$ ipython --no-banner

In [1]: import numpy as np

In [2]: from numpy import linalg as LA

In [3]: np.set_printoptions(precision=4, suppress=True, linewidth=200)

In [4]: C = np.array([[7, 5, 1, 3], [4, 6, 4, 8]])

In [5]: rng = np.random.default_rng(7886)

In [6]: E = rng.normal(size=(31, 2)) @ C + np.array([3, 2, 0, -2])

In [7]: E
Out[7]: 
array([[ 16.9093,  12.77  ,   2.8978,   5.6308],
       [  2.0387,   8.1912,   7.3657,  11.3436],
       [  1.4485,  -3.3477,  -4.8466, -11.1439],
       [  6.2251,   2.3472,  -1.6735,  -4.5306],
       [-10.6041, -10.4286,  -4.9013, -13.2531],
       [  3.4219,   2.4907,   0.2668,  -1.4405],
       [  6.5674,   1.1046,  -3.247 ,  -7.3583],
       [  3.7423,  -1.4986,  -4.289 ,  -9.7394],
       [  5.4519,   1.6838,  -1.9053,  -5.0844],
       [ 22.1827,  14.8318,   1.7911,   4.4809],
       [  8.7865,   4.4696,  -0.9883,  -2.8474],
       [  3.1809,   0.5777,  -1.6667,  -5.0255],
       [ -5.0774,  -5.3552,  -2.8837,  -8.633 ],
       [ 13.1422,  11.0538,   3.4228,   5.9654],
       [  8.4727,   5.8598,   0.7281,   0.2469],
       [ 11.1   ,   7.6184,   0.9746,   1.1368],
       [ -1.638 ,  -1.2244,  -0.566 ,  -3.8107],
       [  0.25  ,  -1.5889,  -2.1652,  -6.4278],
       [  0.9457,  -0.1599,  -1.0489,  -4.2654],
       [  5.0558,   3.1808,  -0.0202,  -1.6943],
       [ 15.6967,  14.5029,   5.5598,  10.3092],
       [ -0.9321,  -2.779 ,  -2.7112,  -7.6259],
       [ 12.8731,  11.4801,   4.0591,   7.0872],
       [  2.8967,   3.1153,   1.2824,   0.3339],
       [ -5.4714,  -5.8078,  -3.1267,  -9.1442],
       [  8.6909,   8.4082,   3.3692,   5.1254],
       [  2.4525,   3.5868,   2.0795,   1.7212],
       [ -8.1019,  -8.0894,  -3.9418, -11.0769],
       [ -5.4892,  -5.771 ,  -3.0752,  -9.0528],
       [  9.3564,   8.716 ,   3.2815,   5.0756],
       [ 11.384 ,  12.0202,   5.5959,   9.6565]])

In [8]: other = E / np.sqrt((E ** 2).mean(axis=1, keepdims=True))

In [9]: other[29]
Out[9]: array([1.3231, 1.2325, 0.464 , 0.7177])

In [10]: LA.matrix_rank(other) == LA.matrix_rank(E)
Out[10]: np.True_

In [11]: LA.norm(other, axis=1)
Out[11]: array([2., 2., 2., 2., 2., 2., 2., 2., 2., 2., 2., 2., 2., 2., 2., 2., 2., 2., 2., 2., 2., 2., 2., 2., 2., 2., 2., 2., 2., 2., 2.])

In [12]: z = E[:, 3] > np.median(E[:, 3])

In [13]: f = E[z].mean(axis=0) - E[~z].mean(axis=0)

In [14]: np.argsort(-np.abs(f).round(6), kind="stable")
Out[14]: array([3, 1, 0, 2])

In [15]: Xc = E - E.mean(axis=0)

In [16]: U, sv, vt = LA.svd(Xc, full_matrices=False)

In [17]: LA.matrix_rank(Xc)
Out[17]: np.int64(2)

In [18]: (np.sign(U[:, 0]) == np.sign(U[0, 0])).astype(int)
Out[18]: array([1, 1, 0, 0, 0, 0, 0, 0, 0, 1, 1, 0, 0, 1, 1, 1, 0, 0, 0, 1, 1, 0, 1, 1, 0, 1, 1, 0, 0, 1, 1])

In [19]: sv.round(4) + 0
Out[19]: array([66.5327, 21.4503,  0.    ,  0.    ])

In [20]: C2 = np.cov(E, rowvar=False)

In [21]: C2.shape
Out[21]: (4, 4)

In [22]: round(float(np.corrcoef(E[:, 3], E[:, 1])[0, 1]), 4)
Out[22]: 0.9317

In [23]: E.std(axis=0)
Out[23]: array([7.4313, 6.694 , 3.2582, 6.8546])

In [24]: C2
Out[24]: 
array([[57.0653, 48.432 , 16.5206, 39.7987],
       [48.432 , 46.3037, 19.6927, 44.1753],
       [16.5206, 19.6927, 10.9698, 22.8648],
       [39.7987, 44.1753, 22.8648, 48.5519]])

In [25]: m1 = np.load("dump.npy")

In [26]: m1
Out[26]: 
array([[ 0.0509,  0.928 , -0.5941],
       [ 0.0639,  1.503 , -0.8604],
       [ 0.1212,  3.3665, -2.3802],
       [ 0.1908, -0.2836,  0.2176],
       [ 0.1112, -5.191 ,  3.5456],
       [-0.0244,  2.2846, -1.4233],
       [-0.0391, -0.7443,  0.5403],
       [ 0.0944, -0.5989,  0.163 ],
       [-0.0788, -3.4247,  2.2193],
       [-0.0067, -6.3602,  4.4058]])

In [27]: D = LA.norm(m1[:, None] - m1[None], axis=-1)

In [28]: D.shape
Out[28]: (10, 10)

In [29]: np.unravel_index(D.round(6).argmax(), D.shape)
Out[29]: (np.int64(2), np.int64(9))

In [30]: (D + 1e9 * np.eye(10)).round(6).argmin(axis=1)
Out[30]: array([1, 0, 5, 7, 9, 1, 7, 3, 4, 4])

In [31]: D[:5, :5]
Out[31]: 
array([[ 0.    ,  0.6338,  3.0235,  1.4651,  7.388 ],
       [ 0.6338,  0.    ,  2.4053,  2.0905,  8.014 ],
       [ 3.0235,  2.4053,  0.    ,  4.4807, 10.4089],
       [ 1.4651,  2.0905,  4.4807,  0.    ,  5.93  ],
       [ 7.388 ,  8.014 , 10.4089,  5.93  ,  0.    ]])

In [32]: np.flatnonzero(D[4] < D.mean() / 2)
Out[32]: array([4, 9])

In [33]: D[4]
Out[33]: array([ 7.388 ,  8.014 , 10.4089,  5.93  ,  0.    ,  8.9774,  5.3691,  5.7035,  2.217 ,  1.4563])

In [34]: LA.norm(m1 - m1.mean(axis=0), axis=1)
Out[34]: array([2.1343, 2.7624, 5.156 , 0.6908, 5.2541, 3.7243, 0.1453, 0.4929, 3.0514, 6.7048])

In [35]: D.mean(axis=1).argmax()
Out[35]: np.int64(9)

In [36]: mat = np.load("run17.npy")

In [37]: mat
Out[37]: 
array([[4, 5, 0, 0, 3, 0, 3],
       [3, 4, 0, 1, 1, 3, 0],
       [4, 1, 2, 1, 1, 4, 4],
       [5, 2, 4, 4, 4, 2, 1],
       [4, 1, 0, 1, 1, 5, 5],
       [3, 2, 3, 1, 3, 4, 2],
       [5, 3, 0, 1, 3, 5, 2],
       [4, 3, 1, 3, 4, 0, 1]])

In [38]: other = np.c_[mat[:, :2] @ np.array([[6, 8], [5, 8]]), np.array([2, 2, 3, 7, 4, 8, 5, 7])]

In [39]: other
Out[39]: 
array([[49, 72,  2],
       [38, 56,  2],
       [29, 40,  3],
       [40, 56,  7],
       [29, 40,  4],
       [28, 40,  8],
       [45, 64,  5],
       [39, 56,  7]])

In [40]: LA.matrix_rank(np.c_[mat, other])
Out[40]: np.int64(8)

In [41]: LA.matrix_rank(other)
Out[41]: np.int64(3)

In [42]: LA.norm(LA.qr(mat)[0].T @ other, axis=0) ** 2 / ((other ** 2).sum(axis=0) + 1e-12)
Out[42]: array([1.    , 1.    , 0.9963])

In [43]: other = mat / np.sqrt((mat ** 2).mean(axis=1, keepdims=True))

In [44]: LA.norm(other, axis=1)
Out[44]: array([2.6458, 2.6458, 2.6458, 2.6458, 2.6458, 2.6458, 2.6458, 2.6458])

In [45]: LA.matrix_rank(other) == LA.matrix_rank(mat)
Out[45]: np.True_

In [46]: LA.matrix_rank(mat - mat.mean(axis=1, keepdims=True))
Out[46]: np.int64(6)

In [47]: Q, V = LA.qr(mat[:, :1])[0], LA.qr(mat[:, 1:])[0]

In [48]: sv = LA.svd(Q.T @ V, compute_uv=False)

In [49]: sv
Out[49]: array([0.9957])

In [50]: round(float(LA.norm(Q @ Q.T - V @ V.T, 2)), 4)
Out[50]: 1.0

In [51]: (sv > 0.9).sum()
Out[51]: np.int64(1)

In [52]: hat = mat @ LA.solve(mat.T @ mat, mat.T)

In [53]: round(np.trace(hat), 4)
Out[53]: np.float64(7.0)

In [54]: np.allclose(hat @ hat, hat)
Out[54]: True

In [55]: vec = np.array([4, 2, 3, 2, 2, 0, 3])

In [56]: h = np.maximum(mat @ vec, 0)

In [57]: np.tanh(mat @ vec)
Out[57]: array([1., 1., 1., 1., 1., 1., 1., 1.])

In [58]: np.maximum(mat @ (3 * vec), 0)
Out[58]: array([123,  72, 120, 165, 111, 117, 120, 126])

In [59]: np.maximum(mat @ vec, 0) - np.maximum(-mat @ vec, 0)
Out[59]: array([41, 24, 40, 55, 37, 39, 40, 42])

In [60]: mat.T @ h
Out[60]: array([1304,  812,  459,  526,  849,  883,  723])

In [61]: h
Out[61]: array([41, 24, 40, 55, 37, 39, 40, 42])

In [62]: mat * (h > 1e-9)[:, None]
Out[62]: 
array([[4, 5, 0, 0, 3, 0, 3],
       [3, 4, 0, 1, 1, 3, 0],
       [4, 1, 2, 1, 1, 4, 4],
       [5, 2, 4, 4, 4, 2, 1],
       [4, 1, 0, 1, 1, 5, 5],
       [3, 2, 3, 1, 3, 4, 2],
       [5, 3, 0, 1, 3, 5, 2],
       [4, 3, 1, 3, 4, 0, 1]])

In [63]: A = np.load("block13.npy")

In [64]: A
Out[64]: 
array([[36, 36, 18, 24,  0, 54],
       [36, 36, 18, 24,  0, 54],
       [18, 18,  9, 12,  0, 27],
       [24, 24, 12, 16,  0, 36],
       [ 0,  0,  0,  0,  0,  0],
       [54, 54, 27, 36,  0, 81]])

In [65]: ev, V = LA.eigvalsh(A)
---------------------------------------------------------------------------
ValueError                                Traceback (most recent call last)
Cell In[65], line 1
----> 1 ev, V = LA.eigvalsh(A)

ValueError: too many values to unpack (expected 2)

In [66]: ev, V = LA.eigh(A)

In [67]: ev.round(4) + 0
Out[67]: array([  0.,   0.,   0.,   0.,   0., 178.])

In [68]: np.round(LA.eigvalsh(A @ A), 4) + 0
Out[68]: array([    0.,     0.,     0.,     0.,     0., 31684.])

In [69]: np.round(V.T @ V, 4) + 0
Out[69]: 
array([[1., 0., 0., 0., 0., 0.],
       [0., 1., 0., 0., 0., 0.],
       [0., 0., 1., 0., 0., 0.],
       [0., 0., 0., 1., 0., 0.],
       [0., 0., 0., 0., 1., 0.],
       [0., 0., 0., 0., 0., 1.]])

In [70]: np.round(LA.svd(A, compute_uv=False), 4) + 0
Out[70]: array([178.,   0.,   0.,   0.,   0.,   0.])

In [71]: LA.eigvalsh(A + 2 * np.eye(6))
Out[71]: array([  2.,   2.,   2.,   2.,   2., 180.])

In [72]: z = rng.permutation(6)

In [73]: z
Out[73]: array([3, 1, 4, 2, 5, 0])

In [74]: other = A[z][:, z]

In [75]: other
Out[75]: 
array([[16, 24,  0, 12, 36, 24],
       [24, 36,  0, 18, 54, 36],
       [ 0,  0,  0,  0,  0,  0],
       [12, 18,  0,  9, 27, 18],
       [36, 54,  0, 27, 81, 54],
       [24, 36,  0, 18, 54, 36]])

In [76]: np.trace(other)
Out[76]: np.int64(178)

In [77]: J = np.array([[-1, 1, 0], [0, 3, -1], [-1, 0, 1], [2, -3, -2]])

In [78]: J[2] = J[0]

In [79]: J
Out[79]: 
array([[-1,  1,  0],
       [ 0,  3, -1],
       [-1,  1,  0],
       [ 2, -3, -2]])

In [80]: # row 2 repeats row 0

In [81]: vec = np.array([-3, 7, -4])

In [82]: h = np.maximum(J @ vec, 0)

In [83]: np.maximum(J @ vec, 0) - np.maximum(-J @ vec, 0)
Out[83]: array([ 10,  25,  10, -19])

In [84]: np.maximum(J @ (3 * vec), 0)
Out[84]: array([30, 75, 30,  0])

In [85]: vec = np.array([1, -1, -1])

In [86]: target = J @ vec

In [87]: target
Out[87]: array([-2, -2, -2,  7])

In [88]: target = target + 0.05 * rng.normal(size=4)

In [89]: target
Out[89]: array([-2.0135, -2.0139, -2.0515,  7.06  ])

In [90]: c, *_ = LA.lstsq(J, target)

In [91]: round(LA.norm(target - J @ c), 4)
Out[91]: np.float64(0.0269)

In [92]: [round(float(LA.norm(LA.solve(J.T @ J + lam * np.eye(3), J.T @ target))), 2) for lam in (0, 1, 10, 100)]
Out[92]: [1.75, 1.64, 1.13, 0.31]

In [93]: c
Out[93]: array([ 1.0292, -1.0033, -0.9959])
